% ipython --no-banner

In [1]: import numpy as np

In [2]: np.set_printoptions(precision=3, suppress=True, linewidth=200, sign=" ")

In [3]: def rnd(a):
   ...:     return np.round(a, 3) + 0
   ...: 

In [4]: O, _ = np.linalg.qr(np.array([[0.1, 0.4, -1.0, -1.1],
   ...:     [-0.5, 0.8, -0.8, -1.7],
   ...:     [1.1, -1.0, 0.2, -0.4],
   ...:     [-1.4, 1.5, 0.2, 1.3]]))

In [5]: X = -3 * O

In [6]: rnd(X)
Out[6]: 
array([[ 0.162,  2.536, -0.134, -1.588],
       [-0.81 ,  1.415, -1.092,  2.269],
       [ 1.782,  0.713,  1.997,  1.153],
       [-2.268,  0.236,  1.95 , -0.018]])

In [7]: rng = np.random.default_rng(31740)

In [8]: z = rng.permutation(4)

In [9]: M2 = X[:, z] * rng.choice([-1, 1], 4)

In [10]: rnd(M2)
Out[10]: 
array([[ 0.162,  1.588,  0.134,  2.536],
       [-0.81 , -2.269,  1.092,  1.415],
       [ 1.782, -1.153, -1.997,  0.713],
       [-2.268,  0.018, -1.95 ,  0.236]])

In [11]: Uu, _, Vh = np.linalg.svd(X.T @ M2)

In [12]: rnd(np.linalg.lstsq(X, M2)[0])
Out[12]: 
array([[ 1.,  0.,  0.,  0.],
       [ 0.,  0.,  0.,  1.],
       [ 0.,  0., -1.,  0.],
       [ 0., -1.,  0.,  0.]])

In [13]: gram = M2.T @ M2

In [14]: rnd(np.linalg.eigvalsh(gram)[::-1])
Out[14]: array([ 9.,  9.,  9.,  9.])

In [15]: (M2 @ M2.T).shape
Out[15]: (4, 4)

In [16]: np.allclose(gram, gram.T)
Out[16]: True

In [17]: rnd(gram)
Out[17]: 
array([[ 9.,  0.,  0.,  0.],
       [ 0.,  9.,  0.,  0.],
       [ 0.,  0.,  9.,  0.],
       [ 0.,  0.,  0.,  9.]])

In [18]: rnd(np.diag(gram))
Out[18]: array([ 9.,  9.,  9.,  9.])

In [19]: E = np.load("test13.npy")

In [20]: rnd(E)
Out[20]: 
array([[-0.203,  0.342,  0.227, -0.889],
       [-0.508,  0.055,  0.79 ,  0.339],
       [-0.812, -0.339, -0.471, -0.065],
       [-0.203,  0.875, -0.32 ,  0.301]])

In [21]: O, vecs = np.linalg.qr(E[:, :2])[0], np.linalg.qr(E[:, 2:])[0]

In [22]: sig = np.linalg.svd(O.T @ vecs, compute_uv=False)

In [23]: rnd(sig)
Out[23]: array([ 0.,  0.])

In [24]: (sig > 0.9).sum()
Out[24]: np.int64(0)

In [25]: np.degrees(np.arccos(sig.clip(0, 1)))
Out[25]: array([ 90.,  90.])

In [26]: M2 = E / np.sqrt((E ** 2).mean(axis=1, keepdims=True))

In [27]: rnd(M2[0])
Out[27]: array([-0.406,  0.684,  0.453, -1.778])

In [28]: arr = np.loadtxt("run12.csv", delimiter=",")

In [29]: arr
Out[29]: 
array([[-1.428,  7.222,  0.735],
       [-2.144, -2.491,  1.542],
       [-1.243,  6.031,  0.859],
       [-2.604,  3.083,  2.067],
       [-1.747,  6.2  ,  1.886],
       [-1.43 ,  9.368,  1.369],
       [-0.499, -2.653, -0.529],
       [-0.384, -2.957, -1.88 ],
       [-2.674,  3.503,  2.152],
       [-1.444,  5.145,  2.432],
       [-0.821,  6.899,  1.187],
       [ 0.246, -1.548,  0.966],
       [-3.147,  6.035,  1.061],
       [-0.579,  2.275,  3.236],
       [-1.319,  6.814, -1.484],
       [-0.92 , -2.137,  1.347],
       [-1.701,  7.183,  0.039],
       [-1.913, -3.977,  1.105],
       [-0.545, -3.164,  0.353],
       [-2.417,  4.319,  2.629],
       [ 0.552, -1.214, -0.018],
       [ 1.089, -1.963,  1.152],
       [-1.295,  7.573, -1.207],
       [-1.317,  3.745,  2.981],
       [-2.57 ,  8.349,  0.658],
       [-1.956,  6.404,  0.949]])

In [30]: vec = np.array([1, 0, 2])

In [31]: y = arr @ vec

In [32]: rnd(np.linalg.pinv(arr) @ arr)
Out[32]: 
array([[ 1.,  0.,  0.],
       [ 0.,  1.,  0.],
       [ 0.,  0.,  1.]])

In [33]: rnd(np.linalg.lstsq(arr, y)[0])
Out[33]: array([ 1.,  0.,  2.])

In [34]: rnd(np.linalg.solve(arr.T @ arr, arr.T @ y))
Out[34]: array([ 1.,  0.,  2.])

In [35]: y = y + 0.05 * rng.normal(size=26)

In [36]: rnd(y)
Out[36]: 
array([ 0.076,  0.901,  0.553,  1.501,  2.055,  1.3  , -1.538, -4.109,  1.625,  3.372,  1.579,  2.166, -0.942,  5.876, -4.287,  1.793, -1.627,  0.356,  0.107,  2.829,  0.541,  3.395, -3.774,  4.631,
       -1.253, -0.042])

In [37]: coef, *_ = np.linalg.lstsq(arr, y)

In [38]: rnd(coef)
Out[38]: array([ 0.994,  0.   ,  1.996])

In [39]: [round(float(np.linalg.norm(np.linalg.solve(arr.T @ arr + lam * np.eye(3), arr.T @ y))), 2) for lam in (0, 1, 10, 100)]
Out[39]: [2.23, 2.15, 1.63, 0.57]

In [40]: rnd(np.linalg.norm(y - arr @ coef))
Out[40]: np.float64(0.182)

In [41]: rnd(arr.T @ (y - arr @ coef))
Out[41]: array([ 0.,  0.,  0.])
